>>> import numpy as np
>>> from numpy import linalg as LA
>>> np.set_printoptions(precision=1, suppress=True, linewidth=200, sign=" ")
>>> data = np.loadtxt("w.csv", delimiter=",")
>>> print(data.round(1) + 0)
[[ 3.2 -0.3 -1.2 -1.3  1.6  2.7  1.3]
 [-1.7 -2.  -2.9  2.  -1.1 -1.9 -0.8]
 [-3.1  1.   2.2  0.8 -1.4 -2.4 -1.2]
 [-3.2  0.   0.7  1.5 -1.6 -2.7 -1.4]
 [-3.2 -0.3  0.2  1.6 -1.6 -2.8 -1.4]
 [ 1.9  1.9  2.7 -2.   1.1  2.   0.9]
 [ 0.8 -2.5 -4.1  1.1  0.1  0.1  0.2]
 [-3.1  0.9  2.   0.9 -1.4 -2.4 -1.3]
 [ 0.   2.5  4.  -1.5  0.3  0.6  0.2]
 [ 1.8  2.   2.8 -2.   1.1  2.   0.9]
 [ 1.9 -2.1 -3.8  0.4  0.7  1.1  0.7]
 [ 3.   0.8  0.6 -1.8  1.6  2.7  1.3]]
>>> # rank 2
>>> Uu, sig, VT = LA.svd(data)
>>> print(sig.round(1) + 0)
[ 13.4  11.    0.    0.    0.    0.    0. ]
>>> A2 = Uu[:, :2] @ np.diag(sig[:2]) @ VT[:2]
>>> print(LA.matrix_rank(A2))
2
>>> print(LA.matrix_rank(data, rtol=0.05))
2
>>> print(np.argsort(-LA.norm(data, axis=0).round(6), kind="stable")[:3])
[ 2  0  5]
>>> print(np.abs(np.diag(LA.qr(data)[1])) > 1e-9)
[ True  True False False False False False]
>>> print(np.round(data @ LA.pinv(data) @ data, 1) + 0)
[[ 3.2 -0.3 -1.2 -1.3  1.6  2.7  1.3]
 [-1.7 -2.  -2.9  2.  -1.1 -1.9 -0.8]
 [-3.1  1.   2.2  0.8 -1.4 -2.4 -1.2]
 [-3.2  0.   0.7  1.5 -1.6 -2.7 -1.4]
 [-3.2 -0.3  0.2  1.6 -1.6 -2.8 -1.4]
 [ 1.9  1.9  2.7 -2.   1.1  2.   0.9]
 [ 0.8 -2.5 -4.1  1.1  0.1  0.1  0.2]
 [-3.1  0.9  2.   0.9 -1.4 -2.4 -1.3]
 [ 0.   2.5  4.  -1.5  0.3  0.6  0.2]
 [ 1.8  2.   2.8 -2.   1.1  2.   0.9]
 [ 1.9 -2.1 -3.8  0.4  0.7  1.1  0.7]
 [ 3.   0.8  0.6 -1.8  1.6  2.7  1.3]]
>>> print(np.allclose(data[:-1].T @ LA.lstsq(data[:-1].T, data[-1])[0], data[-1]))
True
>>> print(round(np.trace(LA.pinv(data) @ data), 1))
2.0
>>> A2 = data / LA.norm(data, axis=1, keepdims=True)
>>> C2 = A2 @ A2.T
>>> print((np.abs(C2) > 0.9).astype(int))
[[ 1  0  1  1  1  0  0  1  0  0  0  1]
 [ 0  1  0  0  0  1  0  0  0  1  0  0]
 [ 1  0  1  1  0  0  0  1  0  0  0  0]
 [ 1  0  1  1  1  0  0  1  0  0  0  1]
 [ 1  0  0  1  1  0  0  0  0  0  0  1]
 [ 0  1  0  0  0  1  0  0  0  1  0  0]
 [ 0  0  0  0  0  0  1  0  1  0  1  0]
 [ 1  0  1  1  0  0  0  1  0  0  0  0]
 [ 0  0  0  0  0  0  1  0  1  0  0  0]
 [ 0  1  0  0  0  1  0  0  0  1  0  0]
 [ 0  0  0  0  0  0  1  0  0  0  1  0]
 [ 1  0  0  1  1  0  0  0  0  0  0  1]]
>>> print((C2 - 2 * np.eye(12)).round(6).argmax(axis=1))
[ 11   6   7   4   3   9  10   2   9   5   6   0]
>>> print(LA.norm(A2, axis=1))
[ 1.  1.  1.  1.  1.  1.  1.  1.  1.  1.  1.  1.]
>>> f = np.array([3, 2])
>>> print(np.polyval(f, data[9]))
[ 7.3  8.  10.5 -4.   5.3  7.9  4.6]
>>> W0 = np.load("x.npy")
>>> print(W0)
[[ 26 -12  20  -9  -3  -2]
 [-12  12 -10   8  11   9]
 [ 20 -10  18  -5   1  -8]
 [ -9   8  -5  22  22  -3]
 [ -3  11   1  22  31   0]
 [ -2   9  -8  -3   0  23]]
>>> A2 = np.array([[-1, 1, -2],
...     [2, 0, 2],
...     [-2, -1, -1],
...     [2, 0, 0],
...     [-1, 0, 1],
...     [2, 0, -2]])
>>> print(np.einsum("ij,ij->i", W0, W0))
[ 1314   654   914  1147  1576   687]
>>> print(W0 @ A2)
[[-109    6  -95]
 [  79   -2   51]
 [-103    2  -61]
 [  51   -4   67]
 [  36   -4   58]
 [  76    6  -16]]
>>> print(np.einsum("ik,kj->ji", W0, A2))
[[-109   79 -103   51   36   76]
 [   6   -2    2   -4   -4    6]
 [ -95   51  -61   67   58  -16]]
>>> print(np.einsum("ij->j", W0))
[ 20  18  16  35  62  19]
>>> print(A2.T @ W0.T)
[[-109   79 -103   51   36   76]
 [   6   -2    2   -4   -4    6]
 [ -95   51  -61   67   58  -16]]
>>> f = np.array([2, 4, 0])
>>> print(np.cross(W0[3, :3], W0[4, :3]))
[ 63  24 -75]
>>> print(np.polyval(f, W0[3]))
[  126   160    30  1056  1056     6]
>>> print(np.array([np.convolve(row, f, "same") for row in W0]))
[[ 80  -8  62 -42 -16  -8]
 [-24  28 -24  54  62  36]
 [ 60  -4  62 -18 -12 -32]
 [-20  22  24 132  82 -12]
 [ 10  46  48 150 124   0]
 [ 10  20 -38 -12  46  92]]
>>> print(np.correlate(W0[3], W0[4], "full"))
[   0 -279   50   12  481 1276  334  213  173  -99    9]
>>> A = np.array([[0, -2, 9, -6, -6, 7],
...     [0, 0, 7, 4, -3, -6],
...     [0, 0, 0, -1, -5, 4],
...     [0, 0, 0, 0, -8, 0],
...     [0, 0, 0, 0, 0, -8],
...     [0, 0, 0, 0, 0, 0]])
>>> print(A)
[[ 0 -2  9 -6 -6  7]
 [ 0  0  7  4 -3 -6]
 [ 0  0  0 -1 -5  4]
 [ 0  0  0  0 -8  0]
 [ 0  0  0  0  0 -8]
 [ 0  0  0  0  0  0]]
>>> # rows and columns are dependent
>>> rng = np.random.default_rng(55)
>>> A2 = A + rng.integers(-2, 3, (6, 5)) @ rng.integers(-2, 3, (5, 6))
>>> print(A2)
[[  1   6  14  -9  -1   4]
 [  1   0   8   5  -3  -4]
 [ -1   3  -2   0   2   2]
 [  1   5  10   3 -10   4]
 [ -3  -1  -2   5   6  -8]
 [ -2  -1  -3   4   7   0]]
>>> print(np.abs(A2 - A).sum(axis=1))
[ 25   5  16  25  17  17]
>>> print(A2 - A)
[[ 1  8  5 -3  5 -3]
 [ 1  0  1  1  0  2]
 [-1  3 -2  1  7 -2]
 [ 1  5 10  3 -2  4]
 [-3 -1 -2  5  6  0]
 [-2 -1 -3  4  7  0]]
>>> th = np.radians(30)
>>> R = np.eye(6)
>>> R[0, 0] = R[4, 4] = np.cos(th)
>>> R[0, 4], R[4, 0] = -np.sin(th), np.sin(th)
>>> print(R)
[[ 0.9  0.   0.   0.  -0.5  0. ]
 [ 0.   1.   0.   0.   0.   0. ]
 [ 0.   0.   1.   0.   0.   0. ]
 [ 0.   0.   0.   1.   0.   0. ]
 [ 0.5  0.   0.   0.   0.9  0. ]
 [ 0.   0.   0.   0.   0.   1. ]]
>>> A2 = A @ R.T
>>> print(LA.svd(A, compute_uv=False), LA.svd(A2, compute_uv=False))
[ 16.3  12.1   7.5   4.2   0.1   0. ] [ 16.3  12.1   7.5   4.2   0.1   0. ]
>>> print(np.allclose(LA.norm(A, axis=1), LA.norm(A2, axis=1)))
True
